% python3 -q
>>> import numpy as np
>>> import numpy.linalg as la
>>> np.set_printoptions(precision=3, suppress=True, linewidth=100)
>>> M2 = np.array([[0, 0, -2]])
>>> arr = M2.T @ M2
>>> arr
array([[0, 0, 0],
       [0, 0, 0],
       [0, 0, 4]])
>>> # columns 0 and 1 are equal
>>> Uu, sig, VT = la.svd(arr)
>>> vecs = VT[:(sig > 1e-8).sum()]
>>> rng = np.random.default_rng(57)
>>> x0 = arr[0] + 3 * arr[2] + rng.integers(2) * np.eye(3)[0]
>>> x0
array([ 0.,  0., 12.])
>>> vecs.T @ vecs
array([[0., 0., 0.],
       [0., 0., 0.],
       [0., 0., 1.]])
>>> np.allclose(vecs.T @ vecs @ x0, x0)
True
>>> th = np.radians(7)
>>> r_ = np.eye(3)
>>> r_[2, 2] = r_[0, 0] = np.cos(th)
>>> r_[2, 0], r_[0, 2] = -np.sin(th), np.sin(th)
>>> r_
array([[ 0.993,  0.   ,  0.122],
       [ 0.   ,  1.   ,  0.   ],
       [-0.122,  0.   ,  0.993]])
>>> M2 = arr @ r_.T
>>> la.svd(arr, compute_uv=False), la.svd(M2, compute_uv=False)
(array([4., 0., 0.]), array([4., 0., 0.]))
>>> round(float(la.det(r_)), 3), round(float(np.trace(r_)), 3)
(1.0, 2.985)
>>> M2
array([[0.   , 0.   , 0.   ],
       [0.   , 0.   , 0.   ],
       [0.487, 0.   , 3.97 ]])
>>> np.abs(M2 - arr).max(axis=0)
array([0.487, 0.   , 0.03 ])
>>> rk = la.matrix_rank(M2)
>>> rk
np.int64(1)
>>> N = la.svd(M2)[2][rk:].T
>>> N @ N.T
array([[ 0.985,  0.   , -0.121],
       [ 0.   ,  1.   ,  0.   ],
       [-0.121,  0.   ,  0.015]])
>>> la.matrix_rank(M2.T @ M2), la.matrix_rank(M2 @ M2.T)
(np.int64(1), np.int64(1))
>>> np.round(M2 @ N, 3) + 0
array([[0., 0.],
       [0., 0.],
       [0., 0.]])
>>> [int(la.matrix_rank(M2[:, :j + 1])) for j in range(3)]
[1, 1, 1]
>>> np.allclose(M2 @ N, 0)
True
